In [1]: import numpy as np

In [2]: np.set_printoptions(suppress=True, linewidth=120)

In [3]: tidy = lambda a: np.round(a, 2) + 0

In [4]: M = np.loadtxt("dump.csv", delimiter=",")

In [5]: print(M)
[[-0.03  2.02  2.03  1.01  2.    1.01  2.01  0.99  1.    1.03  0.98 -0.02 -0.02]
 [ 0.    1.99  1.97  1.    2.01  1.01  1.96  0.99  1.02  1.01  0.98 -0.05 -0.03]
 [-0.01  2.    2.01  1.01  2.02  1.02  2.01  0.97  0.99  0.98  1.02  0.03  0.  ]
 [-0.03  2.02  1.98  1.01  1.99  0.99  1.98  1.01  1.01  1.    1.01 -0.01  0.  ]
 [-0.02  2.01  2.03  0.98  2.    0.97  2.03  0.98  0.95  1.    1.   -0.01  0.  ]
 [ 0.    2.01  2.01  0.99  2.    1.02  1.99  1.02  1.    0.99  0.97 -0.02  0.01]
 [-0.01  2.01  2.    0.99  2.03  0.99  2.02  1.    1.    1.01  1.    0.01 -0.02]
 [ 0.    1.99  2.02  1.02  1.97  0.99  2.02  1.    0.99  1.    0.99  0.01  0.01]
 [-0.03  2.01  1.99  1.02  1.98  0.99  1.97  1.02  1.05  0.98  0.98  0.03  0.03]
 [ 0.01  2.01  2.01  1.03  1.98  1.02  2.02  1.01  1.02  1.    1.01  0.02  0.01]
 [-0.02  1.99  2.05  0.98  1.98  1.01  1.98  0.98  1.02  1.    1.    0.02  0.01]
 [ 0.03  2.01  2.    0.95  2.    1.    2.02  0.98  1.02  1.01  1.04 -0.01  0.03]
 [ 0.02  1.99  1.99  1.01  2.01  1.    2.03  1.03  0.97  1.    0.99  0.03 -0.03]
 [ 0.06  2.    2.04  1.    2.02  1.    1.98  1.    1.01  0.97  1.01 -0.01  0.03]
 [ 0.    2.02  2.    0.98  2.    0.98  2.03  0.99  0.99  1.01  0.98  0.    0.02]
 [ 0.03  2.    2.02  1.01  2.    1.01  2.02  1.03  1.04  1.01  1.01  0.   -0.02]
 [ 0.    2.    1.97  0.97  1.99  1.    2.02  0.99  1.04  1.    0.96  0.02  0.04]
 [ 0.02  2.01  1.98  0.97  2.01  1.01  2.01  0.98  1.    0.99  1.02  0.01 -0.02]
 [ 0.02  2.04  2.    0.99  2.02  0.98  2.02  0.99  0.99  1.04  1.   -0.01  0.02]
 [-0.01  2.02  1.97  0.99  2.01  0.98  2.04  0.99  0.99  0.97  1.01  0.02 -0.01]
 [ 0.01  2.    2.02  1.01  1.99  1.03  1.98  1.04  1.01  0.99  1.01  0.01 -0.02]
 [ 0.02  1.97  2.    0.99  1.97  1.02  1.99  0.99  0.99  0.99  0.96 -0.03  0.  ]
 [ 0.02  2.04  1.96  1.01  1.98  1.    2.04  1.01  0.97  0.97  1.02 -0.01  0.01]
 [ 0.01  2.01  1.99  0.99  2.02  0.96  1.99  0.99  0.97  1.01  0.95 -0.05  0.02]
 [-0.03  2.01  1.98  0.99  2.03  0.99  2.    0.98  1.05  1.03  0.98 -0.01  0.  ]
 [ 2.01  2.    2.   -0.02  0.04  1.    1.04  0.95 -0.01  2.    1.99  2.01  1.  ]
 [ 2.01  1.99  2.04  0.02 -0.01  1.02  0.98  0.97  0.01  1.98  1.99  1.98  1.04]
 [ 1.99  2.    2.   -0.01 -0.01  0.98  0.99  1.01  0.    2.03  1.99  2.03  0.96]
 [ 1.97  2.02  1.99  0.   -0.03  1.03  1.01  1.    0.01  1.99  2.01  1.99  0.99]
 [ 2.01  2.01  1.96  0.04  0.03  1.02  1.04  0.96  0.    2.01  2.    2.02  1.  ]
 [ 2.02  2.02  1.99  0.01  0.02  1.01  1.03  1.02  0.02  2.04  2.01  2.02  0.99]
 [ 1.99  2.    1.99  0.04  0.01  1.    1.03  1.02  0.    2.04  1.97  2.    0.99]
 [ 2.    1.98  2.01  0.   -0.01  0.99  0.98  0.99  0.04  2.01  2.03  2.    1.03]
 [ 1.98  2.03  1.95 -0.02 -0.01  1.02  1.02  0.99  0.    1.98  2.02  1.98  1.  ]
 [ 2.01  2.    1.97  0.02  0.03  0.99  0.95  1.03  0.04  2.    2.01  2.    1.  ]
 [ 2.    1.99  1.99  0.   -0.01  0.99  0.98  0.99  0.04  2.03  1.98  2.    1.  ]
 [ 1.99  2.02  2.   -0.01 -0.01  0.99  0.96  1.02 -0.02  2.04  2.02  2.    1.01]
 [ 2.02  2.    1.97  0.    0.01  0.99  0.98  1.    0.02  2.    2.02  2.01  0.97]
 [ 2.02  2.01  2.01  0.02  0.    1.    1.03  1.04  0.03  2.    2.    1.99  1.01]
 [ 2.02  1.99  2.01 -0.02  0.    1.    1.    1.02  0.02  1.98  2.03  2.    1.01]
 [ 2.    1.99  1.99 -0.02  0.02  1.03  0.99  1.03  0.    2.01  1.94  2.01  1.03]
 [ 2.05  2.01  1.98  0.    0.02  1.02  0.99  1.03  0.01  2.01  2.01  2.    1.01]
 [ 2.02  2.01  2.   -0.01  0.03  1.05  0.98  0.98 -0.02  2.01  1.97  1.98  1.  ]
 [ 2.    2.04  2.03 -0.04 -0.01  1.    0.98  0.99  0.    2.02  1.97  1.98  1.01]
 [ 2.    2.02  2.01 -0.02 -0.01  1.01  0.99  0.99  0.02  2.02  2.02  2.02  1.03]
 [ 2.    2.03  2.   -0.02 -0.01  0.99  0.97  1.    0.01  2.03  1.99  1.98  1.06]
 [ 2.01  2.02  2.    0.02 -0.02  1.01  1.02  0.99  0.03  1.98  2.04  1.98  1.01]
 [ 2.01  2.03  1.98  0.02 -0.02  1.01  1.02  1.   -0.01  2.03  1.99  2.    0.98]
 [ 2.    2.    1.99  0.02 -0.01  1.    1.03  0.99  0.    1.99  1.99  1.99  1.04]
 [ 2.01  2.03  1.99  0.02  0.01  1.03  1.    0.97  0.03  2.02  2.03  1.99  1.03]]

In [6]: G = np.cov(M, rowvar=False)

In [7]: print(tidy(np.linalg.eigvalsh(G)[::-1]))
[4.6 0.  0.  0.  0.  0.  0.  0.  0.  0.  0.  0.  0. ]

In [8]: print(tidy(np.median(M, axis=0)))
[1.01 2.01 2.   0.5  1.   1.   1.5  0.99 0.5  1.51 1.49 1.   0.5 ]

In [9]: print(tidy(np.corrcoef(M[:, 6], M[:, 2])[0, 1]))
0.15

In [10]: print(tidy(np.polyfit(M[:, 6], M[:, 2], 1)))
[0.01 1.99]

In [11]: print(G.shape)
(13, 13)

In [12]: print(np.argsort(-M.std(axis=0).round(6), kind="stable"))
[ 0 11  4  9  6 10 12  3  8  2  7  5  1]
